$ python -q
>>> import numpy as np
>>> np.set_printoptions(suppress=True, linewidth=100)
>>> def rnd(a):
...     return np.round(a, 3) + 0
... 
>>> E = np.load("dump.npy")
>>> rnd(E)
array([[-0.145,  0.388, -0.08 ,  0.899, -0.117],
       [-0.8  ,  0.126, -0.38 , -0.264, -0.361],
       [ 0.509, -0.186, -0.551,  0.031, -0.634],
       [ 0.182,  0.477, -0.638, -0.161,  0.553],
       [-0.218, -0.756, -0.371,  0.308,  0.385]])
>>> Y = np.array([[-3, 1], [-1, 3]])
>>> C = np.kron(Y, E)
>>> C.shape
(10, 10)
>>> M = np.loadtxt("out19.csv", delimiter=",")
>>> print(M)
[[ 7.524  0.117 -0.979 -0.471 -0.815]
 [ 0.117  4.234 -0.285 -1.974  0.958]
 [-0.979 -0.285  5.616 -1.257 -0.688]
 [-0.471 -1.974 -1.257  7.516 -0.98 ]
 [-0.815  0.958 -0.688 -0.98   4.11 ]]
>>> Q, r_ = np.linalg.qr(M)
>>> print(rnd(Q @ r_))
[[ 7.524  0.117 -0.979 -0.471 -0.815]
 [ 0.117  4.234 -0.285 -1.974  0.958]
 [-0.979 -0.285  5.616 -1.257 -0.688]
 [-0.471 -1.974 -1.257  7.516 -0.98 ]
 [-0.815  0.958 -0.688 -0.98   4.11 ]]
>>> Q.shape, r_.shape
((5, 5), (5, 5))
>>> rnd(np.abs(np.diag(r_)))
array([7.646, 4.773, 5.679, 5.431, 3.454])
>>> print(rnd(Q.T @ Q))
[[1. 0. 0. 0. 0.]
 [0. 1. 0. 0. 0.]
 [0. 0. 1. 0. 0.]
 [0. 0. 0. 1. 0.]
 [0. 0. 0. 0. 1.]]
>>> w, evecs = np.linalg.eigh(M)
>>> rnd(np.linalg.eigvalsh(M + -2 * np.eye(5)))
array([1.   , 1.001, 4.   , 6.   , 7.   ])
>>> (w > 1e-8).sum(), (w < -1e-8).sum()
(np.int64(5), np.int64(0))
>>> print(rnd(np.linalg.eigvalsh(M @ M)))
[ 9.     9.004 35.998 63.998 80.996]
>>> rnd(w)
array([3.   , 3.001, 6.   , 8.   , 9.   ])
>>> rnd(w.sum()), np.trace(M)
(np.float64(29.0), np.float64(29.0))
>>> rnd(evecs.T @ M @ evecs)
array([[3.   , 0.   , 0.   , 0.   , 0.   ],
       [0.   , 3.001, 0.   , 0.   , 0.   ],
       [0.   , 0.   , 6.   , 0.   , 0.   ],
       [0.   , 0.   , 0.   , 8.   , 0.   ],
       [0.   , 0.   , 0.   , 0.   , 9.   ]])
>>> print(rnd(evecs.T @ evecs))
[[1. 0. 0. 0. 0.]
 [0. 1. 0. 0. 0.]
 [0. 0. 1. 0. 0.]
 [0. 0. 0. 1. 0.]
 [0. 0. 0. 0. 1.]]
